>>> import numpy as np
>>> np.set_printoptions(suppress=True, linewidth=200)
>>> K = np.array([[1.3, 0.2, -0.2, -0.2, 0.3],
...     [0.2, 2.4, 0.1, 0.8, 0.0],
...     [-0.2, 0.1, 1.3, 0.4, -0.3],
...     [-0.2, 0.8, 0.4, 1.8, -0.4],
...     [0.3, 0.0, -0.3, -0.4, 1.3]])
>>> vec = np.ones(5)
>>> for _ in range(3):
...     vec = K @ vec
...     vec /= np.linalg.norm(vec)
...     print(round(vec @ K @ vec, 1))
... 
2.7
3.0
3.0
>>> vec.round(1)
array([ 0.1,  0.8,  0.2,  0.5, -0.1])
>>> round(float(np.linalg.eigvalsh(K)[-1]), 1)
3.1
>>> w, V = np.linalg.eig(K)
>>> round(np.prod(w), 1)
np.float64(6.1)
>>> np.round(np.sort(np.linalg.eigvals(np.linalg.inv(K))), 1)
array([0.3, 0.5, 0.9, 1. , 1.1])
>>> w, V = np.linalg.eigh(K)
>>> vec = np.array([-1, 2, -3, -1, -3])
>>> (np.sign(V[:, -1].round(6)) == np.sign(V[0, -1].round(6))).astype(int)
array([1, 0, 0, 0, 1])
>>> data = np.array([[2, 0, 2, 0, 0, 1, 2],
...     [2, 0, 2, 2, 0, 0, 2],
...     [1, 2, 2, 1, 0, 1, 1],
...     [0, 0, 1, 0, 2, 2, 0]])
>>> data[-1] = data[0] + -1 * data[1]
>>> data
array([[ 2,  0,  2,  0,  0,  1,  2],
       [ 2,  0,  2,  2,  0,  0,  2],
       [ 1,  2,  2,  1,  0,  1,  1],
       [ 0,  0,  0, -2,  0,  1,  0]])
>>> f, v = data[1], data[0]
>>> f @ v
np.int64(12)
>>> pr = (f @ v) / (f @ f) * f
>>> (v - pr) @ f
np.float64(0.0)
>>> round(float(np.linalg.norm(f + v) ** 2 + np.linalg.norm(f - v) ** 2), 1)
58.0
>>> v - pr
array([ 0.5,  0. ,  0.5, -1.5,  0. ,  1. ,  0.5])
>>> np.linalg.matrix_rank(data, rtol=0.1)
np.int64(3)
>>> np.linalg.cond(data) > 100
np.True_
>>> Uu, s, VT = np.linalg.svd(data)
>>> V = VT[:(s > 1e-8).sum()]
>>> rng = np.random.default_rng(222)
>>> vec = data[0] + -2 * data[3] + rng.integers(2) * np.eye(7)[5]
>>> vec
array([ 2.,  0.,  2.,  4.,  0., -1.,  2.])
>>> np.round(np.diag(V.T @ V), 1)
array([0.3, 0.8, 0.4, 0.8, 0. , 0.3, 0.3])
>>> np.round(V.T @ V, 1) + 0
array([[ 0.3, -0.2,  0.3,  0. ,  0. ,  0.1,  0.3],
       [-0.2,  0.8,  0.2,  0.1,  0. ,  0.2, -0.2],
       [ 0.3,  0.2,  0.4,  0.1,  0. ,  0.2,  0.3],
       [ 0. ,  0.1,  0.1,  0.8,  0. , -0.3,  0. ],
       [ 0. ,  0. ,  0. ,  0. ,  0. ,  0. ,  0. ],
       [ 0.1,  0.2,  0.2, -0.3,  0. ,  0.3,  0.1],
       [ 0.3, -0.2,  0.3,  0. ,  0. ,  0.1,  0.3]])
